In [1]: import numpy as np

In [2]: np.set_printoptions(precision=4, suppress=True, linewidth=100)

In [3]: def rd(a):
   ...:     return np.round(a, 4) + 0
   ...: 

In [4]: E = np.loadtxt("run1.csv", delimiter=",")

In [5]: E
Out[5]: 
array([[ -9.,  -1.,  21.],
       [-21., -17.,  21.],
       [ -4.,  -9.,  -7.],
       [ 12.,   5., -21.],
       [-11., -11.,   7.],
       [ 11.,  11.,  -7.],
       [  9.,  12.,   0.]])

In [6]: # rows and columns are dependent

In [7]: U, sigma, Vh = np.linalg.svd(E)

In [8]: rd(sigma)
Out[8]: array([52.3822, 22.6519,  0.    ])

In [9]: out = U[:, :2] @ np.diag(sigma[:2]) @ Vh[:2]

In [10]: rd(np.linalg.norm(E - out) / np.linalg.norm(E))
Out[10]: np.float64(0.0)

In [11]: rd(out)
Out[11]: 
array([[ -9.,  -1.,  21.],
       [-21., -17.,  21.],
       [ -4.,  -9.,  -7.],
       [ 12.,   5., -21.],
       [-11., -11.,   7.],
       [ 11.,  11.,  -7.],
       [  9.,  12.,   0.]])

In [12]: np.linalg.matrix_rank(out)
Out[12]: np.int64(2)

In [13]: rk = np.linalg.matrix_rank(E)

In [14]: rk
Out[14]: np.int64(2)

In [15]: N = np.linalg.svd(E)[2][rk:].T

In [16]: np.allclose(E @ N, 0)
Out[16]: True

In [17]: [int(np.linalg.matrix_rank(E[:i])) for i in range(1, len(E) + 1)]
Out[17]: [1, 2, 2, 2, 2, 2, 2]

In [18]: [int(np.linalg.matrix_rank(np.delete(E, i, axis=0))) for i in range(7)]
Out[18]: [2, 2, 2, 2, 2, 2, 2]

In [19]: rd(E @ N)
Out[19]: 
array([[0.],
       [0.],
       [0.],
       [0.],
       [0.],
       [0.],
       [0.]])

In [20]: rd(N[:, 0] / N[np.abs(N[:, 0]).round(6).argmax(), 0])
Out[20]: array([ 1.    , -0.75  ,  0.3929])

In [21]: [int(np.linalg.matrix_rank(E[:, :j + 1])) for j in range(3)]
Out[21]: [1, 2, 2]

In [22]: f = np.array([3, 2])

In [23]: np.cross(E[2, :3], E[0, :3])
Out[23]: array([-196.,  147.,  -77.])

In [24]: np.array([np.convolve(row, f, "same") for row in E])
Out[24]: 
array([[-27., -21.,  61.],
       [-63., -93.,  29.],
       [-12., -35., -39.],
       [ 36.,  39., -53.],
       [-33., -55.,  -1.],
       [ 33.,  55.,   1.],
       [ 27.,  54.,  24.]])

In [25]: x = np.array([-1, 0, 1])

In [26]: h1 = np.maximum(E @ x, 0)

In [27]: np.maximum(E @ x, 0) - np.maximum(-E @ x, 0)
Out[27]: array([ 30.,  42.,  -3., -33.,  18., -18.,  -9.])

In [28]: np.maximum(E @ (3 * x), 0)
Out[28]: array([ 90., 126.,   0.,   0.,  54.,   0.,   0.])

In [29]: rng = np.random.default_rng(122670)

In [30]: out = E + rng.integers(-2, 3, (7, 2)) @ rng.integers(-2, 3, (2, 3))

In [31]: out
Out[31]: 
array([[ -9.,  -3.,  23.],
       [-23., -15.,  20.],
       [ -4.,  -5., -11.],
       [ 14.,   5., -22.],
       [-15.,  -3.,   1.],
       [ 15.,  11.,  -9.],
       [  9.,  10.,   2.]])

In [32]: out - E
Out[32]: 
array([[ 0., -2.,  2.],
       [-2.,  2., -1.],
       [ 0.,  4., -4.],
       [ 2.,  0., -1.],
       [-4.,  8., -6.],
       [ 4.,  0., -2.],
       [ 0., -2.,  2.]])

In [33]: rd(np.linalg.svd(out - E, compute_uv=False))
Out[33]: array([12.869 ,  5.6912,  0.    ])

In [34]: arr = np.array([[-2, 0, 1, -1, 0, 0, 3],
    ...:     [-3, 0, -3, 3, -1, 0, 1],
    ...:     [1, 0, 4, -4, 1, 0, 2]])

In [35]: arr
Out[35]: 
array([[-2,  0,  1, -1,  0,  0,  3],
       [-3,  0, -3,  3, -1,  0,  1],
       [ 1,  0,  4, -4,  1,  0,  2]])

In [36]: x = np.array([2, 1, 1, 1, 0, 0, 2])

In [37]: h1 = np.maximum(arr @ x, 0)

In [38]: np.maximum(arr @ x, 0) - np.maximum(-arr @ x, 0)
Out[38]: array([ 2, -4,  6])

In [39]: np.flatnonzero(h1 > 1e-9)
Out[39]: array([0, 2])

In [40]: arr * (h1 > 1e-9)[:, None]
Out[40]: 
array([[-2,  0,  1, -1,  0,  0,  3],
       [ 0,  0,  0,  0,  0,  0,  0],
       [ 1,  0,  4, -4,  1,  0,  2]])

In [41]: rd(np.tanh(arr @ x))
Out[41]: array([ 0.964 , -0.9993,  1.    ])

In [42]: U, sigma, Vh = np.linalg.svd(arr)

In [43]: V = Vh[:(sigma > 1e-8).sum()]

In [44]: x = arr[2] + 4 * arr[0] + rng.integers(2) * np.eye(7)[0]

In [45]: x
Out[45]: array([-7.,  0.,  8., -8.,  1.,  0., 14.])

In [46]: np.allclose(V.T @ V @ x, x)
Out[46]: True

In [47]: np.linalg.matrix_rank(np.vstack([arr, x]))
Out[47]: np.int64(2)

In [48]: rd(np.linalg.norm(x - V.T @ V @ x))
Out[48]: np.float64(0.0)

In [49]: rd(V.T @ V)
Out[49]: 
array([[ 0.5047,  0.    ,  0.1596, -0.1596,  0.0915,  0.    , -0.4366],
       [ 0.    ,  0.    ,  0.    ,  0.    ,  0.    ,  0.    ,  0.    ],
       [ 0.1596,  0.    ,  0.4272, -0.4272,  0.1127,  0.    ,  0.1549],
       [-0.1596,  0.    , -0.4272,  0.4272, -0.1127,  0.    , -0.1549],
       [ 0.0915,  0.    ,  0.1127, -0.1127,  0.0352,  0.    , -0.0141],
       [ 0.    ,  0.    ,  0.    ,  0.    ,  0.    ,  0.    ,  0.    ],
       [-0.4366,  0.    ,  0.1549, -0.1549, -0.0141,  0.    ,  0.6056]])
